% python3 -q
>>> import numpy as np
>>> from numpy import linalg as LA
>>> np.set_printoptions(suppress=True, linewidth=200)
>>> def rd(a):
...     return np.round(a, 2) + 0
... 
>>> M = np.loadtxt("arr.csv", delimiter=",")
>>> M
array([[-3., -1., -1.],
       [ 6., -1., -4.],
       [-6., -1.,  2.]])
>>> rng = np.random.default_rng(930)
>>> z = rng.permutation(3)
>>> z
array([0, 2, 1])
>>> out = M[z][:, z]
>>> np.trace(out)
np.float64(-2.0)
>>> rd(np.sort(np.abs(LA.eigvals(out))))
array([2., 3., 3.])
>>> F = np.array([[2, 2, 2, 2, 2, 2],
...     [2, 4, 4, 4, 4, 4],
...     [2, 4, 6, 6, 6, 6],
...     [2, 4, 6, 8, 8, 8],
...     [2, 4, 6, 8, 10, 10],
...     [2, 4, 6, 8, 10, 12]])
>>> LA.matrix_power(F, 4)
array([[ 24752,  48048,  68528,  85008,  96544, 102480],
       [ 48048,  93280, 133056, 165072, 187488, 199024],
       [ 68528, 133056, 189824, 235536, 267552, 284032],
       [ 85008, 165072, 235536, 292304, 332080, 352560],
       [ 96544, 187488, 267552, 332080, 377312, 400608],
       [102480, 199024, 284032, 352560, 400608, 425360]])
>>> rd(LA.det(F))
np.float64(64.0)
>>> rd(np.sort(np.abs(LA.eigvals(F))))
array([ 0.53,  0.64,  0.89,  1.55,  3.98, 34.41])
>>> (F + F.T) / 2
array([[ 2.,  2.,  2.,  2.,  2.,  2.],
       [ 2.,  4.,  4.,  4.,  4.,  4.],
       [ 2.,  4.,  6.,  6.,  6.,  6.],
       [ 2.,  4.,  6.,  8.,  8.,  8.],
       [ 2.,  4.,  6.,  8., 10., 10.],
       [ 2.,  4.,  6.,  8., 10., 12.]])
>>> L = LA.cholesky(F)
>>> rd(F / np.sqrt(np.outer(np.diag(F), np.diag(F))))
array([[1.  , 0.71, 0.58, 0.5 , 0.45, 0.41],
       [0.71, 1.  , 0.82, 0.71, 0.63, 0.58],
       [0.58, 0.82, 1.  , 0.87, 0.77, 0.71],
       [0.5 , 0.71, 0.87, 1.  , 0.89, 0.82],
       [0.45, 0.63, 0.77, 0.89, 1.  , 0.91],
       [0.41, 0.58, 0.71, 0.82, 0.91, 1.  ]])
>>> LA.eigvalsh(F).min() > 0
np.True_
>>> u = np.array([-1, -9])
>>> np.cross(F[0, :3], F[3, :3])
array([ 4, -8,  4])
>>> np.convolve(F[0], u)
array([ -2, -20, -20, -20, -20, -20, -18])
>>> np.correlate(F[0], F[3], "full")
array([16, 32, 48, 60, 68, 72, 56, 40, 24, 12,  4])
>>> np.polyval(u, F[0])
array([-11, -11, -11, -11, -11, -11])
>>> vals, evecs = LA.eigh(F)
>>> x = np.array([7, 8, 5, 3, 0, 9])
>>> rd(LA.eigvalsh(F[1:, 1:]))
array([ 0.55,  0.74,  1.3 ,  3.58, 33.83])
>>> np.abs(F).sum(axis=1).max(), rd(np.abs(vals).max())
(np.int64(42), np.float64(34.41))
>>> x @ F @ x
np.int64(4488)
>>> rd(evecs * np.maximum(vals, 0) @ evecs.T)
array([[ 2.,  2.,  2.,  2.,  2.,  2.],
       [ 2.,  4.,  4.,  4.,  4.,  4.],
       [ 2.,  4.,  6.,  6.,  6.,  6.],
       [ 2.,  4.,  6.,  8.,  8.,  8.],
       [ 2.,  4.,  6.,  8., 10., 10.],
       [ 2.,  4.,  6.,  8., 10., 12.]])
>>> Q, R = LA.qr(F)
>>> rd(np.abs(np.diag(R)))
array([4.9 , 1.83, 1.79, 1.73, 1.63, 1.41])
>>> rd(Q)
array([[-0.41,  0.91,  0.  ,  0.  ,  0.  ,  0.  ],
       [-0.41, -0.18,  0.89,  0.  ,  0.  ,  0.  ],
       [-0.41, -0.18, -0.22,  0.87,  0.  ,  0.  ],
       [-0.41, -0.18, -0.22, -0.29,  0.82,  0.  ],
       [-0.41, -0.18, -0.22, -0.29, -0.41, -0.71],
       [-0.41, -0.18, -0.22, -0.29, -0.41,  0.71]])
>>> rd(abs(R[0, 0])), rd(LA.norm(F[:, 0]))
(np.float64(4.9), np.float64(4.9))
>>> K = np.array([[0, 0, 0, 4, 2, 2, 4],
...     [0, 0, 0, 2, 1, 1, 2],
...     [0, 0, 0, 4, 2, 2, 4],
...     [0, 0, 0, 0, 0, 0, 0]])
>>> rd(LA.norm(K, axis=1))
array([6.32, 3.16, 6.32, 0.  ])
>>> rd(LA.norm(K[0] - K[1]))
np.float64(3.16)
>>> rd(LA.norm(K[0], 1)), rd(LA.norm(K[0], np.inf))
(np.float64(12.0), np.float64(4.0))
>>> rd(LA.norm(K, "nuc"))
np.float64(9.49)
>>> rd(LA.norm(K, 2))
np.float64(9.49)
>>> K @ K
Traceback (most recent call last):
  File "<python-input-41>", line 1, in <module>
    K @ K
    ~~^~~
ValueError: matmul: Input operand 1 has a mismatch in its core dimension 0, with gufunc signature (n?,k),(k,m?)->(n?,m?) (size 4 is different from 7)
>>> gram = K.T @ K
>>> gram
array([[ 0,  0,  0,  0,  0,  0,  0],
       [ 0,  0,  0,  0,  0,  0,  0],
       [ 0,  0,  0,  0,  0,  0,  0],
       [ 0,  0,  0, 36, 18, 18, 36],
       [ 0,  0,  0, 18,  9,  9, 18],
       [ 0,  0,  0, 18,  9,  9, 18],
       [ 0,  0,  0, 36, 18, 18, 36]])
>>> rd(LA.svd(K, compute_uv=False) ** 2)
array([90.,  0.,  0.,  0.])
>>> LA.matrix_rank(gram)
np.int64(1)
>>> np.trace(gram), (K ** 2).sum()
(np.int64(90), np.int64(90))
>>> (K @ K.T).shape
(4, 4)
>>> np.diag(gram)
array([ 0,  0,  0, 36,  9,  9, 36])
>>> left, s, VT = LA.svd(K)
>>> evecs = VT[:(s > 1e-8).sum()]
>>> x = K[1] + 3 * K[2] + rng.integers(2) * np.eye(7)[0]
>>> x
array([ 0.,  0.,  0., 14.,  7.,  7., 14.])
>>> rd(np.diag(evecs.T @ evecs))
array([0. , 0. , 0. , 0.4, 0.1, 0.1, 0.4])
>>> rd(LA.norm(x - evecs.T @ evecs @ x))
np.float64(0.0)
>>> np.allclose(K[:-1].T @ LA.lstsq(K[:-1].T, K[-1])[0], K[-1])
True
>>> np.unique(K.round(6), axis=0).shape
(3, 7)
>>> rd(K @ LA.pinv(K) @ K)
array([[0., 0., 0., 4., 2., 2., 4.],
       [0., 0., 0., 2., 1., 1., 2.],
       [0., 0., 0., 4., 2., 2., 4.],
       [0., 0., 0., 0., 0., 0., 0.]])
>>> rd(np.trace(LA.pinv(K) @ K))
np.float64(1.0)
>>> LA.lstsq(K[:-1].T, K[-1])[2]
np.int32(1)
>>> u = np.array([4, -5])
>>> np.correlate(K[2], K[0], "full")
array([ 0,  0,  0, 16, 16, 20, 40, 20, 16, 16,  0,  0,  0])
>>> np.polyval(u, K[2])
array([-5, -5, -5, 11,  3,  3, 11])
>>> mat = np.load("block17.npy")
>>> mat
array([[-1.,  1.,  0.,  0.,  0.,  0.],
       [ 0., -1.,  1.,  0.,  0.,  0.],
       [ 0.,  0., -1.,  1.,  0.,  0.],
       [ 0.,  0.,  0., -1.,  1.,  0.],
       [ 0.,  0.,  0.,  0., -1.,  1.],
       [ 0.,  0.,  0.,  0.,  0., -1.]])
>>> # triangular: eigenvalues sit on the diagonal
>>> gram = mat.T @ mat
>>> np.allclose(gram, gram.T)
True
>>> rd(LA.eigvalsh(gram)[::-1])
array([3.77, 3.14, 2.24, 1.29, 0.5 , 0.06])
>>> W = np.array([[-8, -3, -4, -7],
...     [-2, -8, -1, 3],
...     [-5, 7, 9, -1],
...     [-4, -2, 8, 4],
...     [-7, 0, -9, -1],
...     [0, 7, -5, -1]])
>>> c = np.array([4, 4, -1, -2])
>>> H = np.maximum(F @ W + c, 0)
>>> H
array([[ 0,  6,  0,  0],
       [ 0, 14,  0,  0],
       [ 0, 38,  5,  2],
       [ 0, 48,  0,  6],
       [ 0, 62,  0,  2],
       [ 0, 76,  0,  0]])
>>> C = np.array([[1, 1, 0], [0, -2, 3], [2, 3, -2], [-1, -1, 1]])
>>> H @ C
array([[   0,  -12,   18],
       [   0,  -28,   42],
       [   8,  -63,  106],
       [  -6, -102,  150],
       [  -2, -126,  188],
       [   0, -152,  228]])
>>> W0 = np.load("layer6.npy")
>>> W0
array([[0, 0, 0, 1, 0],
       [0, 0, 0, 1, 0],
       [0, 0, 0, 0, 0],
       [1, 1, 0, 0, 0],
       [0, 0, 0, 0, 0]])
>>> W0.sum(axis=0)
array([1, 1, 0, 2, 0])
>>> np.trace(W0 @ W0 @ W0) // 6
np.int64(0)
>>> W0 @ W0
array([[1, 1, 0, 0, 0],
       [1, 1, 0, 0, 0],
       [0, 0, 0, 0, 0],
       [0, 0, 0, 2, 0],
       [0, 0, 0, 0, 0]])
>>> L = np.diag(W0.sum(axis=1)) - W0
>>> L
array([[ 1,  0,  0, -1,  0],
       [ 0,  1,  0, -1,  0],
       [ 0,  0,  0,  0,  0],
       [-1, -1,  0,  2,  0],
       [ 0,  0,  0,  0,  0]])
>>> rd(LA.eigvalsh(W0).min())
np.float64(-1.41)
>>> np.all(LA.eigvalsh(W0) > 0)
np.False_
>>> [round(float(LA.det(W0[:i, :i])), 2) + 0 for i in range(1, 6)]
[0.0, 0.0, 0.0, 0.0, 0.0]
>>> left, s, VT = LA.svd(W0)
>>> np.argmax(s[:-1] / (s[1:] + 1e-6)) + 1
np.int64(2)
>>> rd(s)
array([1.41, 1.41, 0.  , 0.  , 0.  ])
>>> out = left[:, :2] @ np.diag(s[:2]) @ VT[:2]
>>> LA.matrix_rank(W0, rtol=0.05)
np.int64(2)
>>> np.abs(W0 - out).max()
np.float64(0.0)
>>> out
array([[0., 0., 0., 1., 0.],
       [0., 0., 0., 1., 0.],
       [0., 0., 0., 0., 0.],
       [1., 1., 0., 0., 0.],
       [0., 0., 0., 0., 0.]])
>>> rd(LA.norm(W0 - out, 2)), s[2]
(np.float64(0.0), np.float64(0.0))
>>> rd(LA.norm(W0 - out) / LA.norm(W0))
np.float64(0.0)
>>> LA.matrix_rank(out)
np.int64(2)
>>> left, s, VT = LA.svd(W0)
>>> evecs = VT[:(s > 1e-8).sum()]
>>> x = W0[1] + -1 * W0[2] + rng.integers(2) * np.eye(5)[4]
>>> x
array([0., 0., 0., 1., 1.])
>>> rd(LA.norm(x - evecs.T @ evecs @ x))
np.float64(1.0)
>>> np.allclose(evecs.T @ evecs @ x, x)
False
>>> rd(evecs.T @ evecs)
array([[0.5, 0.5, 0. , 0. , 0. ],
       [0.5, 0.5, 0. , 0. , 0. ],
       [0. , 0. , 0. , 0. , 0. ],
       [0. , 0. , 0. , 1. , 0. ],
       [0. , 0. , 0. , 0. , 0. ]])
>>> rd(np.diag(evecs.T @ evecs))
array([0.5, 0.5, 0. , 1. , 0. ])
>>> X = np.loadtxt("test12.csv", delimiter=",")
>>> X
array([[ 3.,  2.,  2.,  2.,  2.,  2.],
       [ 3.,  3.,  4.,  3.,  2.,  4.],
       [ 5.,  3.,  4.,  4.,  3.,  6.],
       [ 5.,  6.,  4.,  7.,  6.,  7.],
       [ 5.,  8.,  5.,  9.,  7.,  9.],
       [ 5., 10.,  8., 12., 10., 10.],
       [ 6., 12.,  9., 12., 11., 13.],
       [ 6., 12., 12., 12., 14., 15.],
       [ 7., 13., 15., 13., 15., 18.],
       [ 9., 13., 16., 13., 17., 21.],
       [12., 13., 18., 13., 18., 24.],
       [15., 13., 19., 16., 19., 27.],
       [15., 14., 22., 16., 19., 28.],
       [16., 15., 25., 18., 21., 28.],
       [17., 17., 27., 20., 21., 30.]])
>>> d = LA.norm(X[:, None] - X[None], axis=-1)
>>> d.shape
(15, 15)
>>> np.unravel_index(d.round(6).argmax(), d.shape)
(np.int64(0), np.int64(14))
>>> np.flatnonzero(d[14] < d.mean() / 2)
array([12, 13, 14])
>>> hat = X @ LA.solve(X.T @ X, X.T)
>>> rd(hat @ X[:, 4])
array([ 2.,  2.,  3.,  6.,  7., 10., 11., 14., 15., 17., 18., 19., 19., 21., 21.])
>>> rd(LA.eigvalsh(hat))
array([0., 0., 0., 0., 0., 0., 0., 0., 0., 1., 1., 1., 1., 1., 1.])
>>> out = X[0, 0] * X[1:] - np.outer(X[1:, 0], X[0])
>>> out
array([[ 0.,  3.,  6.,  3.,  0.,  6.],
       [ 0., -1.,  2.,  2., -1.,  8.],
       [ 0.,  8.,  2., 11.,  8., 11.],
       [ 0., 14.,  5., 17., 11., 17.],
       [ 0., 20., 14., 26., 20., 20.],
       [ 0., 24., 15., 24., 21., 27.],
       [ 0., 24., 24., 24., 30., 33.],
       [ 0., 25., 31., 25., 31., 40.],
       [ 0., 21., 30., 21., 33., 45.],
       [ 0., 15., 30., 15., 30., 48.],
       [ 0.,  9., 27., 18., 27., 51.],
       [ 0., 12., 36., 18., 27., 54.],
       [ 0., 13., 43., 22., 31., 52.],
       [ 0., 17., 47., 26., 29., 56.]])
>>> LA.matrix_rank(out), LA.matrix_rank(X)
(np.int64(5), np.int64(6))
>>> Ac = X - X.mean(axis=0)
>>> left, s, VT = LA.svd(Ac, full_matrices=False)
>>> rd(s ** 2 / (s ** 2).sum())
array([0.96, 0.03, 0.01, 0.01, 0.  , 0.  ])
>>> rd(VT[0] * np.sign(VT[0, np.abs(VT[0]).argmax()]))
array([0.28, 0.27, 0.49, 0.31, 0.41, 0.58])
>>> rd(np.abs(VT[-1]))
array([0.51, 0.64, 0.05, 0.47, 0.09, 0.32])
>>> (np.sign(left[:, 0]) == np.sign(left[0, 0])).astype(int)
array([1, 1, 1, 1, 1, 1, 1, 1, 0, 0, 0, 0, 0, 0, 0])
>>> np.searchsorted(np.cumsum(s ** 2) / (s ** 2).sum(), 0.9) + 1
np.int64(1)
>>> rd(s)
array([62.28, 10.06,  4.79,  4.51,  2.02,  1.08])
>>> rd((s ** 2).sum() ** 2 / (s ** 4).sum())
np.float64(1.08)
>>> x = np.array([0, 2, 1, 1, 0, 0])
>>> rhs = X @ x
>>> rd(LA.pinv(X) @ X)
array([[1., 0., 0., 0., 0., 0.],
       [0., 1., 0., 0., 0., 0.],
       [0., 0., 1., 0., 0., 0.],
       [0., 0., 0., 1., 0., 0.],
       [0., 0., 0., 0., 1., 0.],
       [0., 0., 0., 0., 0., 1.]])
>>> rd(LA.lstsq(X, rhs)[0])
array([0., 2., 1., 1., 0., 0.])
>>> rhs = rhs + 0.05 * rng.normal(size=15)
>>> rd(rhs)
array([ 7.99, 13.03, 13.97, 22.96, 29.96, 39.9 , 45.03, 48.03, 54.04, 54.98, 57.07, 60.97, 66.  , 73.08, 80.97])
>>> c, *_ = LA.lstsq(X, rhs)
>>> [round(float(LA.norm(LA.solve(X.T @ X + lam * np.eye(6), X.T @ rhs))), 2) for lam in (0, 1, 10, 100)]
[2.46, 2.35, 2.05, 1.64]
>>> rd(X.T @ (rhs - X @ c))
array([0., 0., 0., 0., 0., 0.])
>>> c.round()
array([ 0.,  2.,  1.,  1.,  0., -0.])
>>> E = np.load("mat.npy")
>>> E
array([[ 2,  2,  3, -1, -4],
       [ 2,  2,  2,  3, -1],
       [ 3,  2,  2,  2,  3],
       [-1,  3,  2,  2,  2],
       [-4, -1,  3,  2,  2]])
>>> out = LA.inv(E)
>>> rd(LA.inv(out))
array([[ 2.,  2.,  3., -1., -4.],
       [ 2.,  2.,  2.,  3., -1.],
       [ 3.,  2.,  2.,  2.,  3.],
       [-1.,  3.,  2.,  2.,  2.],
       [-4., -1.,  3.,  2.,  2.]])
>>> np.allclose(out, E.T)
False
>>> rd(out)
array([[ 0.02,  0.03,  0.18, -0.17, -0.05],
       [ 0.03, -0.05, -0.1 ,  0.35, -0.17],
       [ 0.18, -0.1 ,  0.15, -0.1 ,  0.18],
       [-0.17,  0.35, -0.1 , -0.05,  0.03],
       [-0.05, -0.17,  0.18,  0.03,  0.02]])
>>> hat = np.triu(np.array([[-2, -2, 0, 3, -3],
...     [-1, 0, 0, 1, 1],
...     [2, -3, -3, -1, -3],
...     [1, 2, 2, -2, -1],
...     [0, -1, -3, 1, 3]]), 1) + np.eye(5)
>>> out = hat @ E @ LA.inv(hat)
>>> LA.matrix_rank(out)
np.int64(5)
>>> rd(LA.det(out))
np.float64(1080.0)
>>> rd(np.poly(out))
array([    1.,   -10.,   -21.,   302.,   105., -1080.])
>>> x = np.array([3, 9, 1, 1, 6])
>>> rhs = E @ x
>>> c, lr = np.zeros(5), 1 / LA.norm(E, 2) ** 2
>>> for i in range(4):
...     c -= lr * E.T @ (E @ c - rhs)
...     if i % 1 == 0: print(i, round(LA.norm(E @ c - rhs), 2))
... 
0 19.81
1 14.94
2 12.11
3 10.4
>>> rd(c)
array([3.95, 5.48, 2.08, 3.39, 4.76])
>>> rd(LA.cond(E))
np.float64(4.0)
>>> feats = np.loadtxt("dump.csv", delimiter=",")
>>> feats
array([[ 3.99,  2.01,  2.01,  2.97,  0.03],
       [ 4.  ,  1.98,  2.02,  3.03,  0.02],
       [ 4.02,  1.99,  1.99,  3.02,  0.  ],
       [ 3.99,  2.  ,  2.  ,  3.  , -0.01],
       [ 4.01,  2.01,  1.99,  3.01,  0.01],
       [ 4.  ,  1.98,  1.99,  3.  ,  0.  ],
       [ 3.99,  2.  ,  1.99,  3.01,  0.02],
       [ 3.99,  2.03,  2.01,  3.  ,  0.  ],
       [ 4.  ,  2.02,  1.99,  3.04,  0.01],
       [ 4.01,  2.  ,  1.99,  3.03,  0.03],
       [ 3.99,  2.  ,  2.02,  3.01,  0.02],
       [ 4.01,  1.97,  2.  ,  3.02, -0.01],
       [ 4.01,  1.99,  1.99,  3.06,  0.  ],
       [ 0.02,  0.  ,  5.04,  1.96,  0.  ],
       [ 0.02,  0.03,  5.02,  2.01, -0.04],
       [-0.01, -0.02,  5.01,  1.97, -0.05],
       [ 0.04, -0.01,  5.01,  1.96, -0.01],
       [ 0.02, -0.01,  5.01,  2.02,  0.01],
       [-0.01,  0.04,  5.01,  1.99, -0.01],
       [ 0.01,  0.01,  4.99,  1.99,  0.  ],
       [ 0.  ,  0.  ,  4.98,  1.99,  0.  ],
       [ 0.  ,  0.03,  4.99,  2.01,  0.02],
       [-0.01,  0.01,  5.04,  2.02, -0.04],
       [ 0.01, -0.02,  5.02,  1.98,  0.  ],
       [ 0.01,  0.03,  5.  ,  1.99, -0.02],
       [ 0.02,  0.01,  5.04,  2.02,  0.01]])
>>> out = M / LA.norm(M, axis=1, keepdims=True)
>>> gram = out @ out.T
>>> rd(LA.norm(out, axis=1))
array([1., 1., 1.])
>>> rd(np.degrees(np.arccos(np.clip(gram[0, 2], -1, 1))))
np.float64(36.82)
>>> rd(gram)
array([[ 1.  , -0.54,  0.8 ],
       [-0.54,  1.  , -0.92],
       [ 0.8 , -0.92,  1.  ]])
>>> (gram - 2 * np.eye(3)).round(6).argmax(axis=1)
array([2, 0, 0])
